>>> import numpy as np
>>> from numpy import linalg as LA
>>> np.set_printoptions(precision=3, suppress=True, linewidth=200)
>>> arr = np.loadtxt("sample4.csv", delimiter=",")
>>> print(arr)
[[  9.037   4.946   4.99 ]
 [  8.968   3.099   8.974]
 [ -0.041  -1.949   3.948]
 [ -3.013   0.895  -7.013]
 [  0.028   6.037 -11.98 ]
 [  0.043   1.93   -4.034]
 [  9.041   6.94    1.078]]
>>> A2 = np.c_[arr[:, :1] @ np.array([[-4]]), np.array([-3, -2, -4, -3, -3, 5, -3])]
>>> print(A2)
[[-36.148  -3.   ]
 [-35.872  -2.   ]
 [  0.164  -4.   ]
 [ 12.052  -3.   ]
 [ -0.112  -3.   ]
 [ -0.172   5.   ]
 [-36.164  -3.   ]]
>>> print(LA.matrix_rank(np.c_[arr, A2]))
4
>>> print(np.round(LA.norm(A2 - arr @ LA.lstsq(arr, A2)[0], axis=0), 3) + 0)
[0.    7.415]
>>> print(np.round(LA.lstsq(arr, A2[:, 0])[0], 3) + 0)
[-4.  0.  0.]
>>> print(A2.reshape(2, -1))
[[-36.148  -3.    -35.872  -2.      0.164  -4.     12.052]
 [ -3.     -0.112  -3.     -0.172   5.    -36.164  -3.   ]]
>>> print(A2.reshape(-1, 2))
[[-36.148  -3.   ]
 [-35.872  -2.   ]
 [  0.164  -4.   ]
 [ 12.052  -3.   ]
 [ -0.112  -3.   ]
 [ -0.172   5.   ]
 [-36.164  -3.   ]]
>>> blk = A2.reshape(7, 2, -1)
>>> print(np.einsum("ihd,jhd->hij", blk, blk).shape)
(2, 7, 7)
>>> print(blk.transpose(1, 0, 2))
[[[-36.148]
  [-35.872]
  [  0.164]
  [ 12.052]
  [ -0.112]
  [ -0.172]
  [-36.164]]

 [[ -3.   ]
  [ -2.   ]
  [ -4.   ]
  [ -3.   ]
  [ -3.   ]
  [  5.   ]
  [ -3.   ]]]
>>> print(blk.shape)
(7, 2, 1)
>>> print(blk[:, 0])
[[-36.148]
 [-35.872]
 [  0.164]
 [ 12.052]
 [ -0.112]
 [ -0.172]
 [-36.164]]
>>> x = np.array([0, 2, 0])
>>> print(LA.norm(arr @ x) <= LA.norm(arr, 2) * LA.norm(x) + 1e-9)
True
>>> print(arr @ x)
[ 9.892  6.198 -3.898  1.79  12.074  3.86  13.88 ]
>>> print(arr @ np.ones(3))
[18.973 21.041  1.958 -9.131 -5.915 -2.061 17.059]
>>> print(np.einsum("ij,j->i", arr, x))
[ 9.892  6.198 -3.898  1.79  12.074  3.86  13.88 ]
>>> print(arr * x)
[[ 0.     9.892  0.   ]
 [ 0.     6.198  0.   ]
 [-0.    -3.898  0.   ]
 [-0.     1.79  -0.   ]
 [ 0.    12.074 -0.   ]
 [ 0.     3.86  -0.   ]
 [ 0.    13.88   0.   ]]
>>> x = np.array([2, -3, 1])
>>> target = arr @ x
>>> coef, lr = np.zeros(3), 1 / LA.norm(arr, 2) ** 2
>>> for i in range(150):
...     coef -= lr * arr.T @ (arr @ coef - target)
...     if i % 50 == 0: print(i, round(LA.norm(arr @ coef - target), 3))
... 
0 12.251
50 0.438
100 0.437
>>> print(coef)
[ 0.224 -0.857  2.056]
>>> print(np.round(LA.cond(arr), 3))
146.919
>>> feats = np.loadtxt("dump.csv", delimiter=",")
>>> print(feats)
[[  6.   1.   6.   1.]
 [  6.   7.   8.   6.]
 [  8.  10.  10.   9.]
 [ 16.  19.  12.  17.]
 [ 16.  28.  21.  20.]
 [ 25.  28.  21.  27.]
 [ 25.  28.  27.  35.]
 [ 25.  30.  33.  36.]
 [ 29.  36.  36.  38.]
 [ 36.  36.  45.  43.]
 [ 45.  38.  46.  47.]
 [ 50.  47.  52.  54.]
 [ 58.  47.  52.  55.]
 [ 67.  48.  57.  63.]
 [ 72.  57.  65.  67.]
 [ 75.  61.  67.  70.]
 [ 77.  68.  76.  79.]
 [ 83.  74.  84.  79.]
 [ 83.  81.  88.  80.]
 [ 89.  85.  90.  86.]
 [ 97.  86.  91.  89.]
 [100.  90.  95.  97.]
 [105.  98. 102. 100.]
 [108. 101. 104. 100.]
 [117. 102. 105. 102.]
 [118. 103. 114. 109.]]
>>> x = np.array([0, 2, 2])
>>> target = arr @ x
>>> print(target)
[ 19.872  24.146   3.998 -12.236 -11.886  -4.208  16.036]
>>> print(np.round(LA.pinv(arr) @ arr, 3) + 0)
[[1. 0. 0.]
 [0. 1. 0.]
 [0. 0. 1.]]
>>> print(np.round(LA.lstsq(arr, target)[0], 3) + 0)
[0. 2. 2.]
>>> rng = np.random.default_rng(135868)
>>> target = target + 0.3 * rng.normal(size=7)
>>> print(target)
[ 19.873  24.219   3.878 -11.713 -11.738  -4.566  16.199]
>>> coef, *_ = LA.lstsq(arr, target)
>>> print([round(float(LA.norm(LA.solve(arr.T @ arr + lam * np.eye(3), arr.T @ target))), 2) for lam in (0, 1, 10, 100)])
[3.21, 1.83, 1.8, 1.51]
>>> print(coef.round())
[-0.  2.  2.]
>>> print(round(LA.norm(target - arr @ coef), 3))
0.63
>>> A2 = np.c_[feats[:, :3] @ np.array([[-4, 1, 3], [-4, 2, 3], [-5, -2, 1]]), np.array([0, 4, 3, 0, -5, -5, 0, 4, 5, -2, 1, 1, -1, 4, -4, -1, -4, -1, 5, 1, 4, -2, -4, 4, 1, -3])]
>>> print(A2)
[[  -58.    -4.    27.     0.]
 [  -92.     4.    47.     4.]
 [ -122.     8.    64.     3.]
 [ -200.    30.   117.     0.]
 [ -281.    30.   153.    -5.]
 [ -317.    39.   180.    -5.]
 [ -347.    27.   186.     0.]
 [ -385.    19.   198.     4.]
 [ -440.    29.   231.     5.]
 [ -513.    18.   261.    -2.]
 [ -562.    29.   295.     1.]
 [ -648.    40.   343.     1.]
 [ -680.    48.   367.    -1.]
 [ -745.    49.   402.     4.]
 [ -841.    56.   452.    -4.]
 [ -879.    63.   475.    -1.]
 [ -960.    61.   511.    -4.]
 [-1048.    63.   555.    -1.]
 [-1096.    69.   580.     5.]
 [-1146.    79.   612.     1.]
 [-1187.    87.   640.     4.]
 [-1235.    90.   665.    -2.]
 [-1322.    97.   711.    -4.]
 [-1356.   102.   731.     4.]
 [-1401.   111.   762.     1.]
 [-1454.    96.   777.    -3.]]
>>> print(np.round(LA.lstsq(feats, A2[:, 0])[0], 3) + 0)
[-4. -4. -5.  0.]
>>> print(LA.norm(LA.qr(feats)[0].T @ A2, axis=0) ** 2 / ((A2 ** 2).sum(axis=0) + 1e-12))
[1.    1.    1.    0.056]
>>> print(np.round(LA.norm(A2 - feats @ LA.lstsq(feats, A2)[0], axis=0), 3) + 0)
[ 0.     0.     0.    15.696]
>>> print(LA.matrix_rank(np.c_[feats, A2]))
5
>>> x = np.array([4, 2, 2, 0])
>>> print(feats @ np.eye(4)[1])
[  1.   7.  10.  19.  28.  28.  28.  30.  36.  36.  38.  47.  47.  48.  57.  61.  68.  74.  81.  85.  86.  90.  98. 101. 102. 103.]
>>> print(np.sign((feats @ x).round(6)))
[1. 1. 1. 1. 1. 1. 1. 1. 1. 1. 1. 1. 1. 1. 1. 1. 1. 1. 1. 1. 1. 1. 1. 1. 1. 1.]
>>> print((feats * x).sum(axis=1))
[ 38.  54.  72. 126. 162. 198. 210. 226. 260. 306. 348. 398. 430. 478. 532. 556. 596. 648. 670. 706. 742. 770. 820. 842. 882. 906.]
>>> print(feats * x)
[[ 24.   2.  12.   0.]
 [ 24.  14.  16.   0.]
 [ 32.  20.  20.   0.]
 [ 64.  38.  24.   0.]
 [ 64.  56.  42.   0.]
 [100.  56.  42.   0.]
 [100.  56.  54.   0.]
 [100.  60.  66.   0.]
 [116.  72.  72.   0.]
 [144.  72.  90.   0.]
 [180.  76.  92.   0.]
 [200.  94. 104.   0.]
 [232.  94. 104.   0.]
 [268.  96. 114.   0.]
 [288. 114. 130.   0.]
 [300. 122. 134.   0.]
 [308. 136. 152.   0.]
 [332. 148. 168.   0.]
 [332. 162. 176.   0.]
 [356. 170. 180.   0.]
 [388. 172. 182.   0.]
 [400. 180. 190.   0.]
 [420. 196. 204.   0.]
 [432. 202. 208.   0.]
 [468. 204. 210.   0.]
 [472. 206. 228.   0.]]
>>> print(feats @ x)
[ 38.  54.  72. 126. 162. 198. 210. 226. 260. 306. 348. 398. 430. 478. 532. 556. 596. 648. 670. 706. 742. 770. 820. 842. 882. 906.]
>>> print(feats @ (2 * x))
[  76.  108.  144.  252.  324.  396.  420.  452.  520.  612.  696.  796.  860.  956. 1064. 1112. 1192. 1296. 1340. 1412. 1484. 1540. 1640. 1684. 1764. 1812.]
>>> A2 = np.array([[4], [5], [3], [5], [4], [0], [5], [1]])
>>> basis = np.array([[2, -3, 0, -1, 2, 1, 0, 1, 1, -3]])
>>> F = A2 @ basis + 0.1 * rng.normal(size=(8, 10))
>>> print(F)
[[  8.072 -12.017   0.089  -3.989   8.016   3.871   0.042   3.982   3.955 -12.023]
 [  9.932 -14.956  -0.021  -4.905  10.      4.984   0.061   4.843   4.909 -15.112]
 [  6.095  -9.136   0.116  -2.817   6.087   3.071  -0.096   3.089   2.977  -9.001]
 [ 10.028 -15.074  -0.122  -5.024   9.775   4.813   0.115   4.782   4.949 -14.996]
 [  8.121 -12.022  -0.009  -4.215   7.938   4.017  -0.099   3.839   3.917 -12.069]
 [ -0.102  -0.094  -0.002  -0.018  -0.106  -0.062  -0.046  -0.178   0.026  -0.143]
 [ 10.215 -15.091   0.155  -4.972  10.052   4.95   -0.132   4.96    5.024 -14.99 ]
 [  2.05   -2.904   0.132  -1.053   1.976   0.943  -0.17    0.902   1.036  -2.964]]
>>> gram = F.T @ F
>>> print(np.diag(gram))
[ 476.005 1059.476    0.078  116.746  464.839  113.955    0.086  111.9    114.755 1057.94 ]
>>> print(np.round(LA.eigvalsh(gram)[::-1], 3) + 0)
[3515.231    0.253    0.14     0.066    0.055    0.028    0.006    0.       0.       0.   ]
>>> X = np.array([[0, -2, 2, 2, -2, -3],
...     [0, 0, 3, 2, -2, -1],
...     [0, 0, 0, 1, 2, 2],
...     [0, 0, 0, 0, -2, 3],
...     [0, 0, 0, 0, 0, 1],
...     [0, 0, 0, 0, 0, 0]])
>>> lab = feats[:, 3] > np.median(feats[:, 3])
>>> u = feats[lab].mean(axis=0) - feats[~lab].mean(axis=0)
>>> print(u)
[65.077 53.769 59.154 56.385]
>>> print(((feats - feats.mean(axis=0)) @ u > 0).astype(int))
[0 0 0 0 0 0 0 0 0 0 0 0 0 1 1 1 1 1 1 1 1 1 1 1 1 1]
>>> print(lab.astype(int))
[0 0 0 0 0 0 0 0 0 0 0 0 0 1 1 1 1 1 1 1 1 1 1 1 1 1]
>>> print([int(LA.matrix_rank(LA.matrix_power(X, p))) for p in range(1, 7)])
[5, 4, 3, 2, 1, 0]
>>> U, sigma, Vh = LA.svd(X)
>>> evecs = Vh[:(sigma > 1e-8).sum()]
>>> x = X[4] + 3 * X[3] + rng.integers(2) * np.eye(6)[3]
>>> print(x)
[ 0.  0.  0.  0. -6. 10.]
>>> print(np.allclose(evecs.T @ evecs @ x, x))
True
>>> print(np.round(LA.norm(x - evecs.T @ evecs @ x), 3))
0.0
>>> print(np.diag(evecs.T @ evecs))
[0. 1. 1. 1. 1. 1.]
>>> print(LA.matrix_rank(np.vstack([X, x])))
5
>>> M = np.load("x.npy")
>>> print(M)
[[1 0 0 0]
 [0 0 0 2]
 [0 1 0 0]
 [0 0 2 0]]
>>> A2 = LA.inv(M)
>>> print(round(LA.det(M) * LA.det(A2), 3))
1.0
>>> print(LA.inv(A2))
[[1. 0. 0. 0.]
 [0. 0. 0. 2.]
 [0. 1. 0. 0.]
 [0. 0. 2. 0.]]
>>> print(np.allclose(A2, M.T))
False
>>> print(LA.det(M) * A2)
[[4. 0. 0. 0.]
 [0. 0. 4. 0.]
 [0. 0. 0. 2.]
 [0. 2. 0. 0.]]
>>> print((np.abs(A2) > 1e-9).astype(int))
[[1 0 0 0]
 [0 0 1 0]
 [0 0 0 1]
 [0 1 0 0]]
>>> print(A2)
[[1.  0.  0.  0. ]
 [0.  0.  1.  0. ]
 [0.  0.  0.  0.5]
 [0.  0.5 0.  0. ]]
>>> u, v = A2[3], A2[1]
>>> print(u @ u)
0.25
>>> p = (u @ v) / (u @ u) * u
>>> print(round(float(LA.norm(u + v) ** 2 + LA.norm(u - v) ** 2), 3))
2.5
>>> print(p)
[0. 0. 0. 0.]
>>> print(LA.matrix_rank(np.outer(u, v)))
1
>>> mat = np.loadtxt("a.csv", delimiter=",")
>>> print(mat)
[[ 18.196  27.523  27.877  -9.328  -3.288 -24.002  -3.989]
 [ 11.995  18.806  20.238  -6.811  -1.034 -16.873  -3.73 ]
 [  9.2    14.729  16.54   -5.53   -0.163 -13.471  -3.451]
 [  8.461  13.631  15.523  -5.169   0.045 -12.543  -3.352]
 [  4.696   7.811   9.923  -3.115   0.865  -7.525  -2.59 ]
 [  2.839   4.722   6.697  -1.884   0.998  -4.745  -1.929]
 [  2.209   3.615   5.456  -1.406   0.955  -3.713  -1.616]
 [  1.415   2.156   3.684  -0.74    0.772  -2.303  -1.101]
 [  1.331   1.995   3.475  -0.664   0.74   -2.143  -1.035]
 [  0.884   1.142   2.276  -0.258   0.506  -1.268  -0.634]
 [  0.466   0.419   1.031   0.046   0.189  -0.475  -0.21 ]
 [  0.404   0.336   0.857   0.068   0.144  -0.38   -0.157]
 [ -0.126  -0.056  -0.171  -0.07    0.011   0.052  -0.011]
 [ -0.193  -0.082  -0.249  -0.111   0.024   0.074  -0.024]
 [ -0.365  -0.141  -0.42   -0.224   0.078   0.114  -0.074]
 [ -0.823  -0.28   -0.752  -0.543   0.302   0.171  -0.278]
 [ -1.891  -0.631  -1.256  -1.26    1.011   0.251  -0.884]
 [ -2.896  -1.021  -1.629  -1.875   1.761   0.346  -1.497]
 [ -4.068  -1.534  -2.028  -2.534   2.67    0.493  -2.218]
 [ -4.21   -1.6    -2.076  -2.61    2.782   0.514  -2.306]
 [ -8.468  -3.802  -3.493  -4.666   6.176   1.31   -4.875]
 [ -9.911  -4.622  -3.985  -5.289   7.333   1.642  -5.725]
 [-14.47   -7.37   -5.594  -7.1    10.983   2.832  -8.351]
 [-16.743  -8.808  -6.423  -7.935  12.797   3.487  -9.632]
 [-16.84   -8.87   -6.459  -7.97   12.874   3.516  -9.686]
 [-17.416  -9.24   -6.672  -8.176  13.333   3.687 -10.008]
 [-21.011 -11.595  -8.025  -9.415  16.192   4.8   -11.997]
 [-29.533 -17.418 -11.365 -12.115  22.925   7.666 -16.595]]
>>> # rows and columns are dependent
>>> gram = np.cov(mat, rowvar=False)
>>> print(np.argsort(-mat.std(axis=0).round(6), kind="stable"))
[0 1 2 5 4 6 3]
>>> print(np.argwhere(np.triu(np.abs(np.corrcoef(mat.T)) > 0.8, 1)))
[[0 1]
 [0 2]
 [0 4]
 [0 5]
 [1 2]
 [1 5]
 [2 5]
 [3 6]
 [4 6]]
>>> print(np.round(LA.eigvalsh(gram)[::-1], 3) + 0)
[350.602  50.378   0.82    0.      0.      0.      0.   ]
>>> print(mat.std(axis=0))
[10.366  9.225  8.865  3.526  6.253  6.854  4.218]
>>> print(np.polyfit(mat[:, 1], mat[:, 2], 1))
[0.949 1.22 ]
